>>> import numpy as np
>>> from numpy import linalg as LA
>>> np.set_printoptions(precision=3, suppress=True, linewidth=120)
>>> data = np.maximum(np.array([[-1, -2, -3, 2],
...     [1, 2, 1, -2],
...     [0, 2, 1, -2],
...     [3, -3, 0, 3],
...     [3, 2, 3, 1],
...     [-1, 2, 3, 0],
...     [3, 1, 1, 3],
...     [3, -3, 0, 2],
...     [-2, 3, 1, -2],
...     [0, 0, -2, -1],
...     [3, 3, -2, 2],
...     [0, 3, -2, 0],
...     [1, 2, 1, -2],
...     [2, 1, -3, -2],
...     [2, -1, 1, 1],
...     [1, -2, -2, -1],
...     [2, 1, -1, -1],
...     [0, 3, -3, 1],
...     [1, -3, 0, -3],
...     [0, -2, 2, -3],
...     [0, -1, 2, 1],
...     [-3, 0, -3, 1],
...     [-2, -1, -1, 1],
...     [3, 2, -1, -1]]) @ np.array([[-2, -2, 3, 0, 2],
...     [2, -2, 1, -1, -1],
...     [-2, -2, 2, -1, -3],
...     [-2, 2, 1, 0, 0]]) + np.array([-5, -4, -5, 8, 3]), 0)
>>> print(data)
[[ 0 12  0 13 12]
 [ 0  0  0  5  0]
 [ 1  0  0  5  0]
 [ 0  2  4 11 12]
 [ 0  0 13  3  0]
 [ 0  0  0  3  0]
 [ 0  0 10  6  5]
 [ 0  0  3 11 12]
 [ 7  0  0  4  0]
 [ 1  0  0 10  9]
 [ 0  0  5  7 12]
 [ 5  0  0  7  6]
 [ 0  0  0  5  0]
 [ 3  0  0 10 15]
 [ 0  0  3  8  5]
 [ 0  0  0 12 13]
 [ 0  0  0  8  9]
 [ 5  0  0  8  9]
 [ 0  0  0 11  8]
 [ 0  0  0  8  0]
 [ 0  0  0  7  0]
 [ 5 10  0 11  6]
 [ 0  6  0 10  3]
 [ 0  0  3  7 10]]
>>> Xs = data - data.mean(axis=0)
>>> U, sv, Vh = LA.svd(Xs, full_matrices=False)
>>> print(LA.matrix_rank(Xs))
5
>>> print((np.sign(U[:, 0]) == np.sign(U[0, 0])).astype(int))
[1 0 0 1 0 0 0 1 0 1 1 0 0 1 0 1 1 1 1 0 0 1 0 1]
>>> print(sv ** 2 / (sv ** 2).sum())
[0.535 0.226 0.148 0.07  0.02 ]
>>> print(np.abs(Vh[-1]))
[0.297 0.302 0.225 0.819 0.313]
>>> out = np.c_[data[:, :1] @ np.array([[2]]), np.array([0, 1, 2, 0, 0, -1, 0, 0, 0, -2, -2, 2, -2, -2, -1, -1, 2, -1, 2, -2, -1, 0, 2, 2])]
>>> print(out)
[[ 0  0]
 [ 0  1]
 [ 2  2]
 [ 0  0]
 [ 0  0]
 [ 0 -1]
 [ 0  0]
 [ 0  0]
 [14  0]
 [ 2 -2]
 [ 0 -2]
 [10  2]
 [ 0 -2]
 [ 6 -2]
 [ 0 -1]
 [ 0 -1]
 [ 0  2]
 [10 -1]
 [ 0  2]
 [ 0 -2]
 [ 0 -1]
 [10  0]
 [ 0  2]
 [ 0  2]]
>>> print(LA.matrix_rank(out))
2
>>> print(np.round(LA.lstsq(data, out[:, 0])[0], 3) + 0)
[2. 0. 0. 0. 0.]
>>> print(LA.matrix_rank(np.c_[data, out]))
6
>>> print(np.round(LA.norm(out - data @ LA.lstsq(data, out)[0], axis=0), 3) + 0)
[0.    6.958]
>>> W1 = np.array([[1, 2, -1, -2, 1], [0, -2, -3, 0, 2]])
>>> beta = np.array([0, 0, 2, 3, 2])
>>> hid = np.maximum(out @ W1 + beta, 0)
>>> print(hid)
[[ 0  0  2  3  2]
 [ 0  0  0  3  4]
 [ 2  0  0  0  8]
 [ 0  0  2  3  2]
 [ 0  0  2  3  2]
 [ 0  2  5  3  0]
 [ 0  0  2  3  2]
 [ 0  0  2  3  2]
 [14 28  0  0 16]
 [ 2  8  6  0  0]
 [ 0  4  8  3  0]
 [10 16  0  0 16]
 [ 0  4  8  3  0]
 [ 6 16  2  0  4]
 [ 0  2  5  3  0]
 [ 0  2  5  3  0]
 [ 0  0  0  3  6]
 [10 22  0  0 10]
 [ 0  0  0  3  6]
 [ 0  4  8  3  0]
 [ 0  2  5  3  0]
 [10 20  0  0 12]
 [ 0  0  0  3  6]
 [ 0  0  0  3  6]]
>>> print((hid > 0).mean(axis=0))
[0.292 0.542 0.583 0.708 0.667]
>>> C = np.array([[3, 2], [2, 2], [1, 2], [1, 3], [2, 2]])
>>> print(hid @ C)
[[  9  17]
 [ 11  17]
 [ 22  20]
 [  9  17]
 [  9  17]
 [ 12  23]
 [  9  17]
 [  9  17]
 [130 116]
 [ 28  32]
 [ 19  33]
 [ 94  84]
 [ 19  33]
 [ 60  56]
 [ 12  23]
 [ 12  23]
 [ 15  21]
 [ 94  84]
 [ 15  21]
 [ 19  33]
 [ 12  23]
 [ 94  84]
 [ 15  21]
 [ 15  21]]
>>> d = LA.norm(hid[:, None] - hid[None], axis=-1)
>>> print(np.flatnonzero(d[18] < d.mean() / 2))
[ 0  1  2  3  4  6  7 16 18 22 23]
>>> print(LA.matrix_rank(d ** 2))
7
>>> print(d[18])
[ 4.472  2.     4.123  4.472  4.472  8.062  4.472  4.472 33.    12.207 10.77  21.564 10.77  17.578  8.062  8.062  0.
 24.678  0.    10.77   8.062 23.345  0.     0.   ]
>>> print(d[18].round(6).argsort(kind="stable")[:4])
[16 18 22 23]
>>> out = np.array([[-1], [1], [3], [1], [-2]])
>>> K = np.block([[np.zeros((5, 5)), out], [out.T, np.zeros((1, 1))]])
>>> print(K)
[[ 0.  0.  0.  0.  0. -1.]
 [ 0.  0.  0.  0.  0.  1.]
 [ 0.  0.  0.  0.  0.  3.]
 [ 0.  0.  0.  0.  0.  1.]
 [ 0.  0.  0.  0.  0. -2.]
 [-1.  1.  3.  1. -2.  0.]]
>>> # row 3 repeats row 1
>>> ev, V = LA.eigh(K)
>>> print(np.abs(V[:, -1]))
[0.177 0.177 0.53  0.177 0.354 0.707]
>>> print(np.round(V @ np.diag(ev) @ V.T, 3) + 0)
[[ 0.  0.  0.  0.  0. -1.]
 [ 0.  0.  0.  0.  0.  1.]
 [ 0.  0.  0.  0.  0.  3.]
 [ 0.  0.  0.  0.  0.  1.]
 [ 0.  0.  0.  0.  0. -2.]
 [-1.  1.  3.  1. -2.  0.]]
>>> print((ev > 1e-8).sum(), (ev < -1e-8).sum())
1 1
>>> print(np.round(V.T @ V, 3) + 0)
[[1. 0. 0. 0. 0. 0.]
 [0. 1. 0. 0. 0. 0.]
 [0. 0. 1. 0. 0. 0.]
 [0. 0. 0. 1. 0. 0.]
 [0. 0. 0. 0. 1. 0.]
 [0. 0. 0. 0. 0. 1.]]
>>> print(ev.round(3) + 0)
[-4.  0.  0.  0.  0.  4.]
>>> print(np.abs(V[:, -1]).round(6).argmax())
5
>>> ev, V = LA.eigh(K)
>>> vec = np.array([7, 8, 3, 0, 9, 3])
>>> print(np.round(LA.eigvalsh(K[1:, 1:]), 3) + 0)
[-3.873  0.     0.     0.     3.873]
>>> print(V * np.maximum(ev, 0) @ V.T)
[[ 0.125 -0.125 -0.375 -0.125  0.25  -0.5  ]
 [-0.125  0.125  0.375  0.125 -0.25   0.5  ]
 [-0.375  0.375  1.125  0.375 -0.75   1.5  ]
 [-0.125  0.125  0.375  0.125 -0.25   0.5  ]
 [ 0.25  -0.25  -0.75  -0.25   0.5   -1.   ]
 [-0.5    0.5    1.5    0.5   -1.     2.   ]]
>>> rank = LA.matrix_rank(K)
>>> print(rank)
2
>>> null = LA.svd(K)[2][rank:].T
>>> print(null.shape)
(6, 4)
>>> print([int(LA.matrix_rank(np.delete(K, i, axis=0))) for i in range(6)])
[2, 2, 2, 2, 2, 1]
>>> print(np.round(K @ null, 3) + 0)
[[0. 0. 0. 0.]
 [0. 0. 0. 0.]
 [0. 0. 0. 0.]
 [0. 0. 0. 0.]
 [0. 0. 0. 0.]
 [0. 0. 0. 0.]]
>>> print(np.allclose(K @ null, 0))
True
>>> X = np.load("test8.npy")
>>> print(X)
[[3. 1. 1.]
 [1. 3. 1.]
 [1. 1. 3.]]
>>> r0, v = X[2], X[0]
>>> print(r0 @ v)
7.0
>>> print(r0 @ r0)
11.0
>>> p = (r0 @ v) / (r0 @ r0) * r0
>>> print(round(LA.norm(r0 + v) ** 2 + LA.norm(r0 - v) ** 2, 3))
44.0
>>> print(np.outer(r0, v))
[[3. 1. 1.]
 [3. 1. 1.]
 [9. 3. 3.]]
>>> out = LA.inv(X)
>>> print((np.abs(out) > 1e-9).astype(int))
[[1 1 1]
 [1 1 1]
 [1 1 1]]
>>> print(LA.inv(out))
[[3. 1. 1.]
 [1. 3. 1.]
 [1. 1. 3.]]
>>> print(out)
[[ 0.4 -0.1 -0.1]
 [-0.1  0.4 -0.1]
 [-0.1 -0.1  0.4]]
>>> print(round(LA.det(X) * LA.det(out), 3))
1.0
>>> print(np.allclose(out, X.T))
False
>>> print(np.round(LA.det(X.T), 3))
20.0
>>> print(np.kron(np.eye(2, dtype=int), X))
[[3. 1. 1. 0. 0. 0.]
 [1. 3. 1. 0. 0. 0.]
 [1. 1. 3. 0. 0. 0.]
 [0. 0. 0. 3. 1. 1.]
 [0. 0. 0. 1. 3. 1.]
 [0. 0. 0. 1. 1. 3.]]
>>> vec = np.array([-1, -3, 0])
>>> a = np.maximum(X @ vec, 0)
>>> print(a)
[0. 0. 0.]
>>> Q, _ = LA.qr(np.array([[-0.2, -1.2, 0.2, -0.3],
...     [-0.8, 0.4, 0.5, 0.6],
...     [-1.6, 1.4, -0.8, 0.8],
...     [-0.3, 0.0, -0.1, 0.4]]))
>>> W0 = Q[:, :4]
>>> print(W0)
[[-0.11   0.961 -0.174 -0.187]
 [-0.438  0.113  0.892  0.008]
 [-0.877 -0.205 -0.404 -0.163]
 [-0.164  0.15  -0.109  0.969]]
>>> P = data @ LA.solve(data.T @ data, data.T)
>>> print(np.trace(P))
5.0
>>> print(np.round(LA.eigvalsh(P), 3) + 0)
[0. 0. 0. 0. 0. 0. 0. 0. 0. 0. 0. 0. 0. 0. 0. 0. 0. 0. 0. 1. 1. 1. 1. 1.]
>>> feats = np.loadtxt("block3.csv", delimiter=",")
>>> print(feats)
[[ 1.  1.  0.  0.  0.  0.]
 [ 4.  1.  0.  0.  0.  0.]
 [-2. -2.  0.  0.  0.  0.]
 [ 0.  0.  1.  1.  0.  0.]
 [ 0.  0.  4.  1.  0.  0.]
 [ 0.  0. -2. -2.  0.  0.]
 [ 0.  0.  0.  0.  1.  1.]
 [ 0.  0.  0.  0.  4.  1.]
 [ 0.  0.  0.  0. -2. -2.]]
>>> out = feats[0, 0] * feats[1:] - np.outer(feats[1:, 0], feats[0])
>>> print(out)
[[ 0. -3.  0.  0.  0.  0.]
 [ 0.  0.  0.  0.  0.  0.]
 [ 0.  0.  1.  1.  0.  0.]
 [ 0.  0.  4.  1.  0.  0.]
 [ 0.  0. -2. -2.  0.  0.]
 [ 0.  0.  0.  0.  1.  1.]
 [ 0.  0.  0.  0.  4.  1.]
 [ 0.  0.  0.  0. -2. -2.]]
>>> print(feats[:, 0] / feats[0, 0])
[ 1.  4. -2.  0.  0.  0.  0.  0.  0.]
